$ ipython --no-banner

In [1]: import numpy as np

In [2]: np.set_printoptions(precision=3, suppress=True, linewidth=200, legacy="1.25")

In [3]: M = np.load("a.npy")

In [4]: print(M)
[[ 0  0  0  0]
 [ 0  0  0  0]
 [ 0  0  0 -3]]

In [5]: C2 = M.T @ M

In [6]: np.allclose(C2, C2.T)
Out[6]: True

In [7]: np.diag(C2)
Out[7]: array([0, 0, 0, 9])

In [8]: np.linalg.eigvalsh(C2)[::-1]
Out[8]: array([9., 0., 0., 0.])

In [9]: np.trace(C2), (M ** 2).sum()
Out[9]: (9, 9)

In [10]: C2
Out[10]: 
array([[0, 0, 0, 0],
       [0, 0, 0, 0],
       [0, 0, 0, 0],
       [0, 0, 0, 9]])

In [11]: print(round(np.linalg.norm(M), 3))
3.0

In [12]: np.linalg.svd(M, compute_uv=False)
Out[12]: array([3., 0., 0.])

In [13]: M.shape
Out[13]: (3, 4)

In [14]: print(M.sum(axis=0))
[ 0  0  0 -3]

In [15]: np.linalg.rank(M)
AttributeError: module 'numpy.linalg' has no attribute 'rank'


In [16]: theta = np.radians(167)

In [17]: Rm = np.eye(4)

In [18]: Rm[3, 3] = Rm[2, 2] = np.cos(theta)

In [19]: Rm[3, 2], Rm[2, 3] = -np.sin(theta), np.sin(theta)

In [20]: Rm
Out[20]: 
array([[ 1.   ,  0.   ,  0.   ,  0.   ],
       [ 0.   ,  1.   ,  0.   ,  0.   ],
       [ 0.   ,  0.   , -0.974,  0.225],
       [ 0.   ,  0.   , -0.225, -0.974]])

In [21]: other = M @ Rm.T

In [22]: round(float(np.linalg.det(Rm)), 3), round(np.trace(Rm), 3)
Out[22]: (1.0, 0.051)

In [23]: np.allclose(np.linalg.norm(M, axis=1), np.linalg.norm(other, axis=1))
Out[23]: True

In [24]: np.allclose(M @ M.T, other @ other.T)
Out[24]: True

In [25]: U, sigma, Vh = np.linalg.svd(M)

In [26]: np.argmax(sigma[:-1] / (sigma[1:] + 1e-6)) + 1
Out[26]: 1

In [27]: sigma
Out[27]: array([3., 0., 0.])

In [28]: other = U[:, :1] @ np.diag(sigma[:1]) @ Vh[:1]

In [29]: np.linalg.matrix_rank(other)
Out[29]: 1

In [30]: other
Out[30]: 
array([[ 0.,  0.,  0.,  0.],
       [ 0.,  0.,  0.,  0.],
       [ 0.,  0.,  0., -3.]])

In [31]: np.linalg.matrix_rank(M, rtol=0.05)
Out[31]: 1

In [32]: round(np.linalg.norm(M - other) / np.linalg.norm(M), 3)
Out[32]: 0.0
